>>> import numpy as np
>>> np.set_printoptions(precision=2, suppress=True, linewidth=100)
>>> def tidy(a):
...     return np.round(a, 2) + 0
... 
>>> W0 = np.load("a.npy")
>>> tidy(W0)
array([[  6.05,   2.1 ,  -1.27,  10.85, -15.48],
       [ -8.78,   5.59,   1.12, -13.61,  10.25],
       [ -9.34,  11.42,   0.73, -13.1 ,   3.15],
       [  6.18, -15.36,   0.16,   6.72,   8.97],
       [ -1.78,  -9.24,   1.09,  -5.35,  16.78],
       [  4.09,   5.79,  -1.22,   8.43, -16.65],
       [  1.39,   9.75,  -1.06,   4.82, -16.69],
       [ -1.01,  12.45,  -0.85,   1.38, -15.54],
       [  9.39, -10.72,  -0.8 ,  13.35,  -4.23],
       [ -6.19,  15.36,  -0.16,  -6.73,  -8.96],
       [  8.02,  -2.87,  -1.21,  12.99, -12.54],
       [  8.96,  -6.39,  -1.08,  13.7 ,  -9.48],
       [ -0.79,  12.23,  -0.88,   1.71, -15.69],
       [ -7.41,  15.13,   0.08,  -8.88,  -6.09],
       [ -8.83,  13.58,   0.46, -11.68,  -0.97],
       [  2.23, -13.52,   0.72,   0.43,  14.54],
       [  2.3 ,   8.54,  -1.13,   6.06, -16.85],
       [  9.16, -12.59,  -0.6 ,  12.5 ,  -1.12],
       [ -3.34,  14.32,  -0.59,  -2.12, -13.38],
       [  0.68, -12.12,   0.89,  -1.87,  15.76],
       [ -7.66,  15.  ,   0.13,  -9.33,  -5.4 ],
       [ -0.83,  12.26,  -0.87,   1.66, -15.67],
       [ -4.77,  15.05,  -0.39,  -4.38, -11.46],
       [ -2.14,  13.45,  -0.73,  -0.29, -14.63],
       [ -2.85,  13.99,  -0.65,  -1.37, -13.93],
       [  6.7 , -15.34,   0.07,   7.61,   7.87],
       [ -9.32,   8.82,   0.95, -13.72,   6.8 ],
       [  3.76,   6.32,  -1.21,   8.01, -16.74],
       [  5.11, -15.17,   0.34,   4.93,  10.93],
       [  1.48, -12.88,   0.81,  -0.69,  15.19],
       [  7.48,  -1.31,  -1.24,  12.45, -13.63],
       [  7.94, -14.8 ,  -0.2 ,   9.86,   4.53],
       [  0.78, -12.22,   0.88,  -1.72,  15.7 ],
       [ -9.27,   8.29,   0.98, -13.76,   7.44],
       [ -9.34,   9.06,   0.93, -13.69,   6.5 ]])
>>> # looks like rank 2
>>> basis = W0[[9, 7]].astype(float)
>>> for _ in range(3):
...     idx = np.linalg.norm(W0[:, None] - basis, axis=-1).argmin(axis=1)
...     basis = np.array([W0[idx == j].mean(axis=0) for j in range(2)])
... 
>>> idx
array([1, 0, 0, 1, 0, 1, 1, 1, 1, 0, 1, 1, 1, 0, 0, 0, 1, 1, 1, 0, 0, 1, 1, 1, 1, 1, 0, 1, 0, 0, 1,
       1, 0, 0, 0])
>>> print(tidy(basis))
[[ -4.51   1.81   0.66  -7.25   6.77]
 [  3.28   2.34  -0.79   6.2  -10.12]]
>>> np.bincount(idx)
array([15, 20])
>>> Y = np.array([[-4, 4, 5], [4, 4, 5], [-3, -5, 1], [-1, 0, -5], [-5, -3, 0]])
>>> np.linalg.matrix_rank(W0 @ Y)
np.int64(2)
>>> tidy(np.einsum("ij->j", W0))
array([  -1.95,   73.95,   -5.81,   15.16, -100.73])
>>> tidy(np.einsum("ij,ij->i", W0, W0))
array([400., 400., 400., 400., 400., 400., 400., 400., 400., 400., 400., 400., 400., 400., 400.,
       400., 400., 400., 400., 400., 400., 400., 400., 400., 400., 400., 400., 400., 400., 400.,
       400., 400., 400., 400., 400.])
>>> J = np.loadtxt("dump.csv", delimiter=",")
>>> J
array([[-2.,  0., -5.,  0.,  0.,  0.,  2., -1.,  0.],
       [ 0.,  1.,  0.,  0., -2.,  1.,  0.,  0., -3.],
       [ 4.,  0.,  4.,  0.,  0.,  0.,  0.,  0.,  0.],
       [ 0.,  4.,  0., -2., -1., -3.,  0.,  0.,  4.],
       [ 0., -5.,  0.,  2.,  4.,  3.,  0.,  0.,  5.],
       [ 0.,  2.,  0., -2.,  1.,  5.,  0.,  0.,  2.],
       [-3.,  0.,  2.,  0.,  0.,  0., -1.,  0.,  0.],
       [-2.,  0.,  3.,  0.,  0.,  0.,  0.,  4.,  0.],
       [ 0.,  2.,  0.,  5.,  0., -4.,  0.,  0., -2.]])
>>> # 2 groups of indices that never mix
>>> G = J.T @ J
>>> np.linalg.matrix_rank(G)
np.int64(9)
>>> G
array([[ 33.,   0.,  14.,   0.,   0.,   0.,  -1.,  -6.,   0.],
       [  0.,  50.,   0., -12., -24., -24.,   0.,   0., -12.],
       [ 14.,   0.,  54.,   0.,   0.,   0., -12.,  17.,   0.],
       [  0., -12.,   0.,  37.,   8., -18.,   0.,   0., -12.],
       [  0., -24.,   0.,   8.,  22.,  18.,   0.,   0.,  24.],
       [  0., -24.,   0., -18.,  18.,  60.,   0.,   0.,  18.],
       [ -1.,   0., -12.,   0.,   0.,   0.,   5.,  -2.,   0.],
       [ -6.,   0.,  17.,   0.,   0.,   0.,  -2.,  17.,   0.],
       [  0., -12.,   0., -12.,  24.,  18.,   0.,   0.,  58.]])
>>> (J @ J.T).shape
(9, 9)
>>> np.allclose(G, G.T)
True
>>> np.diag(G)
array([33., 50., 54., 37., 22., 60.,  5., 17., 58.])
>>> np.trace(G), (J ** 2).sum()
(np.float64(336.0), np.float64(336.0))
